In [1]: import numpy as np

In [2]: np.set_printoptions(precision=2, suppress=True, linewidth=120, sign=" ")

In [3]: tidy = lambda a: np.round(a, 2) + 0

In [4]: F = np.load("out0.npy")

In [5]: F
Out[5]: 
array([[ -1,   2,  -2],
       [ -4,  -1,   0],
       [ -1,  -2,  -1],
       [  2,  -5,  -3],
       [  2,  -8,  -6],
       [  3,  -8,  -7],
       [  6, -11,  -9],
       [  6, -11,  -7],
       [  7, -12,  -8],
       [  8, -14,  -5],
       [  8, -12,  -7]])

In [6]: proj = F @ np.linalg.solve(F.T @ F, F.T)

In [7]: tidy(np.diag(proj))
Out[7]: array([ 0.31,  0.62,  0.13,  0.04,  0.24,  0.23,  0.29,  0.14,  0.19,  0.59,  0.24])

In [8]: np.allclose(proj @ proj, proj)
Out[8]: True

In [9]: tidy(np.linalg.eigvalsh(proj))
Out[9]: array([ 0.,  0.,  0.,  0.,  0.,  0.,  0.,  0.,  1.,  1.,  1.])

In [10]: np.trace(proj)
Out[10]: np.float64(3.0)

In [11]: tidy(proj @ F[:, 2])
Out[11]: array([-2.,  0., -1., -3., -6., -7., -9., -7., -8., -5., -7.])

In [12]: Xc = (F - F.mean(axis=0)) / F.std(axis=0)

In [13]: np.argwhere(np.abs(Xc) > 2)
Out[13]: array([], shape=(0, 2), dtype=int64)

In [14]: tidy(Xc.std(axis=0))
Out[14]: array([ 1.,  1.,  1.])

In [15]: coef = np.linalg.lstsq(np.delete(Xc, 1, axis=1), Xc[:, 1])[0]

In [16]: tidy(1 - np.var(Xc[:, 1] - np.delete(Xc, 1, axis=1) @ coef))
Out[16]: np.float64(0.89)

In [17]: np.abs(coef).argmax()
Out[17]: np.int64(0)

In [18]: lab = F[:, 0] > np.median(F[:, 0])

In [19]: f = F[lab].mean(axis=0) - F[~lab].mean(axis=0)

In [20]: tidy(f)
Out[20]: array([ 6.83, -8.33, -4.03])

In [21]: lab.astype(int)
Out[21]: array([ 0,  0,  0,  0,  0,  0,  1,  1,  1,  1,  1])

In [22]: tidy((((F - F.mean(axis=0)) @ f > 0) == lab).mean())
Out[22]: np.float64(0.91)

In [23]: O, V = np.linalg.qr(F[:, :2])[0], np.linalg.qr(F[:, 2:])[0]

In [24]: sigma = np.linalg.svd(O.T @ V, compute_uv=False)

In [25]: tidy(sigma)
Out[25]: array([ 0.95])

In [26]: tidy(np.linalg.norm(O @ O.T - V @ V.T, 2))
Out[26]: np.float64(1.0)

In [27]: tidy(np.degrees(np.arccos(sigma.clip(0, 1))))
Out[27]: array([ 17.89])
